% python3 -q
>>> import numpy as np
>>> from numpy import linalg as LA
>>> np.set_printoptions(precision=3, suppress=True, linewidth=100)
>>> def rnd(a):
...     return np.round(a, 3) + 0
... 
>>> m1 = np.load("layer16.npy")
>>> m1
array([[ 65,  39, -13,  23,  70,  40, -29],
       [ 39,  65,  13,  57,  22,  72,   5],
       [-13,  13,  13,  17, -24,  16,  17],
       [ 23,  57,  17,  53,   4,  64,  13],
       [ 70,  22, -24,   4,  85,  20, -42],
       [ 40,  72,  16,  64,  20,  80,   8],
       [-29,   5,  17,  13, -42,   8,  25]])
>>> # equal to its transpose
>>> evals, vecs = LA.eigh(m1)
>>> x0 = np.array([-3, -2, -1, -2, 2, -5, 4])
>>> rnd(vecs * np.maximum(evals, 0) @ vecs.T)
array([[ 65.,  39., -13.,  23.,  70.,  40., -29.],
       [ 39.,  65.,  13.,  57.,  22.,  72.,   5.],
       [-13.,  13.,  13.,  17., -24.,  16.,  17.],
       [ 23.,  57.,  17.,  53.,   4.,  64.,  13.],
       [ 70.,  22., -24.,   4.,  85.,  20., -42.],
       [ 40.,  72.,  16.,  64.,  20.,  80.,   8.],
       [-29.,   5.,  17.,  13., -42.,   8.,  25.]])
>>> rnd(LA.eigvalsh(m1[1:, 1:]))
array([  0.   ,   0.   ,   0.   ,   0.   , 115.821, 205.179])
>>> rnd(x0 @ m1 @ x0 / (x0 @ x0)), rnd(evals[0]), rnd(evals[-1])
(np.float64(112.063), np.float64(0.0), np.float64(239.69))
>>> arr = np.loadtxt("sample14.csv", delimiter=",")
>>> print(arr)
[[0. 0. 0. 0. 6. 2. 0.]
 [0. 0. 0. 0. 5. 1. 0.]
 [0. 0. 0. 0. 4. 0. 0.]
 [0. 0. 0. 0. 4. 1. 0.]
 [0. 0. 0. 0. 6. 2. 0.]
 [0. 0. 0. 0. 4. 0. 0.]
 [0. 0. 0. 0. 2. 0. 0.]
 [0. 0. 0. 0. 2. 0. 0.]
 [0. 0. 0. 0. 4. 1. 0.]
 [0. 0. 0. 0. 6. 2. 0.]
 [0. 0. 0. 0. 4. 0. 0.]
 [0. 0. 0. 0. 5. 2. 0.]
 [0. 0. 0. 0. 3. 1. 0.]
 [0. 0. 0. 0. 3. 0. 0.]
 [0. 0. 0. 0. 4. 2. 0.]
 [0. 0. 0. 0. 2. 0. 0.]
 [0. 0. 0. 0. 6. 2. 0.]]
>>> # columns 0 and 1 are equal
>>> Uu, sv, vt = LA.svd(arr)
>>> vecs = vt[:(sv > 1e-8).sum()]
>>> rng = np.random.default_rng(843)
>>> x0 = arr[6] + 4 * arr[15] + rng.integers(2) * np.eye(7)[2]
>>> x0
array([ 0.,  0.,  1.,  0., 10.,  0.,  0.])
>>> print(LA.matrix_rank(np.vstack([arr, x0])))
3
>>> rnd(np.diag(vecs.T @ vecs))
array([0., 0., 0., 0., 1., 1., 0.])
>>> blk = np.stack([arr, 2 * arr, arr[::-1]])
>>> blk.sum(axis=0)
array([[ 0.,  0.,  0.,  0., 24.,  8.,  0.],
       [ 0.,  0.,  0.,  0., 17.,  3.,  0.],
       [ 0.,  0.,  0.,  0., 16.,  2.,  0.],
       [ 0.,  0.,  0.,  0., 15.,  3.,  0.],
       [ 0.,  0.,  0.,  0., 21.,  7.,  0.],
       [ 0.,  0.,  0.,  0., 17.,  2.,  0.],
       [ 0.,  0.,  0.,  0., 10.,  0.,  0.],
       [ 0.,  0.,  0.,  0., 12.,  2.,  0.],
       [ 0.,  0.,  0.,  0., 16.,  4.,  0.],
       [ 0.,  0.,  0.,  0., 20.,  6.,  0.],
       [ 0.,  0.,  0.,  0., 14.,  0.,  0.],
       [ 0.,  0.,  0.,  0., 19.,  6.,  0.],
       [ 0.,  0.,  0.,  0., 15.,  5.,  0.],
       [ 0.,  0.,  0.,  0., 13.,  1.,  0.],
       [ 0.,  0.,  0.,  0., 16.,  6.,  0.],
       [ 0.,  0.,  0.,  0., 11.,  1.,  0.],
       [ 0.,  0.,  0.,  0., 24.,  8.,  0.]])
>>> blk.shape
(3, 17, 7)
>>> print((blk @ arr.T).shape)
(3, 17, 17)
>>> x0 = np.array([2, 2, 1, 0, -2, 1, -1])
>>> arr @ np.ones(7)
array([8., 6., 4., 5., 8., 4., 2., 2., 5., 8., 4., 7., 4., 3., 6., 2., 8.])
>>> np.sign((arr @ x0).round(6))
array([-1., -1., -1., -1., -1., -1., -1., -1., -1., -1., -1., -1., -1., -1., -1., -1., -1.])
>>> arr @ np.eye(7)[6]
array([0., 0., 0., 0., 0., 0., 0., 0., 0., 0., 0., 0., 0., 0., 0., 0., 0.])
>>> arr @ x0
array([-10.,  -9.,  -8.,  -7., -10.,  -8.,  -4.,  -4.,  -7., -10.,  -8.,  -8.,  -5.,  -6.,  -6.,
        -4., -10.])
>>> print((arr * x0).sum(axis=1))
[-10.  -9.  -8.  -7. -10.  -8.  -4.  -4.  -7. -10.  -8.  -8.  -5.  -6.  -6.  -4. -10.]
>>> arr @ (2 * x0)
array([-20., -18., -16., -14., -20., -16.,  -8.,  -8., -14., -20., -16., -16., -10., -12., -12.,
        -8., -20.])
